% python3 -q
>>> import numpy as np
>>> np.set_printoptions(suppress=True, linewidth=200)
>>> rd = lambda a: np.round(a, 2) + 0
>>> E = -3 * np.eye(3) + np.ones((3, 3))
>>> E
array([[-2.,  1.,  1.],
       [ 1., -2.,  1.],
       [ 1.,  1., -2.]])
>>> P = np.triu(np.array([[-3, -1, -3], [-1, 3, 0], [-1, 2, 2]]), 1) + np.eye(3)
>>> out = P @ E @ np.linalg.inv(P)
>>> rd(np.poly(out))
array([1., 6., 9., 0.])
>>> rd(np.linalg.det(out))
np.float64(0.0)
>>> np.linalg.cond(E) > 100
np.True_
>>> np.allclose(E[:-1].T @ np.linalg.lstsq(E[:-1].T, E[-1])[0], E[-1])
True
>>> np.abs(np.diag(np.linalg.qr(E)[1])) > 1e-9
array([ True,  True, False])
>>> evals, vecs = np.linalg.eigh(E)
>>> x = np.array([0, 1, 2])
>>> np.abs(E).sum(axis=1).max(), np.abs(evals).max()
(np.float64(4.0), np.float64(3.0))
>>> x @ E @ x
np.float64(-6.0)
>>> rd(vecs * np.maximum(evals, 0) @ vecs.T)
array([[0., 0., 0.],
       [0., 0., 0.],
       [0., 0., 0.]])
>>> (np.sign(vecs[:, -1].round(6)) == np.sign(vecs[0, -1].round(6))).astype(int)
array([1, 1, 1])
>>> rk = np.linalg.matrix_rank(E)
>>> rk
np.int64(2)
>>> null = np.linalg.svd(E)[2][rk:].T
>>> null.shape
(3, 1)
>>> rd(null[:, 0] / null[np.abs(null[:, 0]).round(6).argmax(), 0])
array([1., 1., 1.])
>>> np.linalg.matrix_rank(E.T @ E), np.linalg.matrix_rank(E @ E.T)
(np.int64(2), np.int64(2))
>>> np.allclose(E @ null, 0)
True
>>> [int(np.linalg.matrix_rank(np.delete(E, i, axis=0))) for i in range(3)]
[2, 2, 2]
>>> rd(E @ null)
array([[0.],
       [0.],
       [0.]])
>>> [int(np.linalg.matrix_rank(E[:i])) for i in range(1, len(E) + 1)]
[1, 2, 2]
>>> feats = np.loadtxt("a.csv", delimiter=",")
>>> feats
array([[ 1.,  1., -3.,  2., -1., -2.],
       [-2.,  1.,  1., -3.,  2., -1.],
       [-1., -2.,  1.,  1., -3.,  2.],
       [ 2., -1., -2.,  1.,  1., -3.],
       [-3.,  2., -1., -2.,  1.,  1.],
       [ 1., -3.,  2., -1., -2.,  1.]])
>>> x = np.array([0, 7, 6, 5, 4, 9])
>>> y = feats @ x
>>> coef, lr = np.zeros(6), 1 / np.linalg.norm(feats, 2) ** 2
>>> for i in range(50):
...     coef -= lr * feats.T @ (feats @ coef - y)
...     if i % 10 == 0: print(i, round(np.linalg.norm(feats @ coef - y), 2))
... 
0 26.23
10 9.96
20 4.3
30 1.91
40 0.92
>>> rd(coef)
array([0.16, 7.05, 5.81, 4.69, 3.81, 9.05])
>>> rd(np.linalg.cond(feats))
np.float64(7.0)
>>> M = np.loadtxt("block11.csv", delimiter=",")
>>> M
array([[ -1.  ,   0.5 ,  -0.3 ,  -0.5 ,   0.7 ,  -1.3 ,  -2.52,  -0.3 ],
       [  0.7 ,   0.5 ,  -0.5 ,  -0.5 ,   0.8 ,   1.3 ,  -2.5 ,   1.1 ],
       [  1.2 ,   0.4 ,   0.3 ,  -0.3 ,   0.2 ,  -0.7 ,  -1.5 ,   1.5 ],
       [  1.  ,  -0.2 ,  -0.3 ,   0.5 ,   0.4 ,  -1.6 ,   2.5 ,  -0.7 ],
       [  0.4 ,  -1.7 ,  -0.7 ,   0.5 ,   0.4 ,  -0.6 ,   2.49,   0.8 ],
       [ -0.7 ,   0.  ,   1.3 ,   0.5 ,   0.3 ,   0.5 ,   2.51,  -2.2 ],
       [ -0.3 ,   0.4 ,   0.6 ,   0.8 ,  -0.9 ,  -0.1 ,   4.  ,   1.3 ],
       [  0.7 ,  -1.2 ,  -2.  ,  -1.7 ,  -0.2 ,  -0.4 ,  -8.54,   1.6 ],
       [  2.1 ,   1.  ,   0.8 ,  -0.7 ,  -0.2 ,   1.  ,  -3.49,  -0.1 ],
       [ -0.9 ,  -0.5 ,  -1.  ,   0.9 ,  -0.5 ,  -1.4 ,   4.49,   0.1 ],
       [  0.3 ,   0.4 ,   1.  ,  -0.7 ,  -0.3 ,   0.  ,  -3.51,   0.6 ],
       [ -0.4 ,   1.4 ,  -0.4 ,   0.8 ,   0.8 ,  -0.6 ,   3.98,   0.9 ],
       [ -1.  ,   0.6 ,   0.5 ,  -0.1 ,  -0.5 ,  -0.6 ,  -0.48,  -2.4 ],
       [ -1.7 ,  -0.9 ,  -0.8 ,  -1.5 ,   1.1 ,   0.  ,  -7.49,   0.2 ],
       [ -0.2 ,   0.8 ,  -1.  ,   1.  ,   2.2 ,  -1.1 ,   4.95,   1.8 ],
       [ -2.9 ,  -0.7 ,   0.3 ,  -1.4 ,  -1.3 ,   2.5 ,  -7.  ,  -0.6 ],
       [ -1.3 ,  -0.2 ,   0.3 ,  -1.4 ,   0.2 ,  -1.4 ,  -6.99,  -0.9 ],
       [  0.4 ,   0.1 ,   1.1 ,  -0.2 ,  -0.4 ,  -0.2 ,  -0.96,   0.4 ],
       [ -0.7 ,   0.7 ,   0.7 ,   0.5 ,   1.1 ,   0.9 ,   2.46,   1.  ],
       [ -0.3 ,   0.1 ,  -1.2 ,  -2.  ,   0.7 ,  -0.5 , -10.01,   1.2 ],
       [  0.  ,   0.3 ,   0.  ,  -0.6 ,   0.8 ,  -2.4 ,  -2.97,   0.4 ],
       [  2.4 ,   0.8 ,  -0.1 ,  -0.2 ,  -1.6 ,   0.6 ,  -1.02,  -1.6 ],
       [  0.1 ,  -1.2 ,   0.6 ,  -0.5 ,   2.2 ,  -0.2 ,  -2.52,  -0.4 ],
       [  0.7 ,   0.4 ,  -0.7 ,  -1.2 ,   1.6 ,  -0.4 ,  -5.98,  -0.7 ],
       [ -1.3 ,  -0.4 ,   0.1 ,   0.  ,   1.7 ,   0.1 ,  -0.01,  -1.  ],
       [ -2.5 ,   0.7 ,   0.2 ,  -0.8 ,   1.2 ,   0.3 ,  -4.  ,   0.  ],
       [  1.3 ,   0.5 ,  -1.  ,   1.2 ,  -0.1 ,  -0.8 ,   6.01,   1.4 ]])
>>> r0 = np.array([1, -5])
>>> rd(np.cross(M[12, :3], M[23, :3]))
array([-0.62, -0.35, -0.82])
>>> np.convolve(M[12], r0)
array([-1.  ,  5.6 , -2.5 , -2.6 ,  0.  ,  1.9 ,  2.52,  0.  , 12.  ])
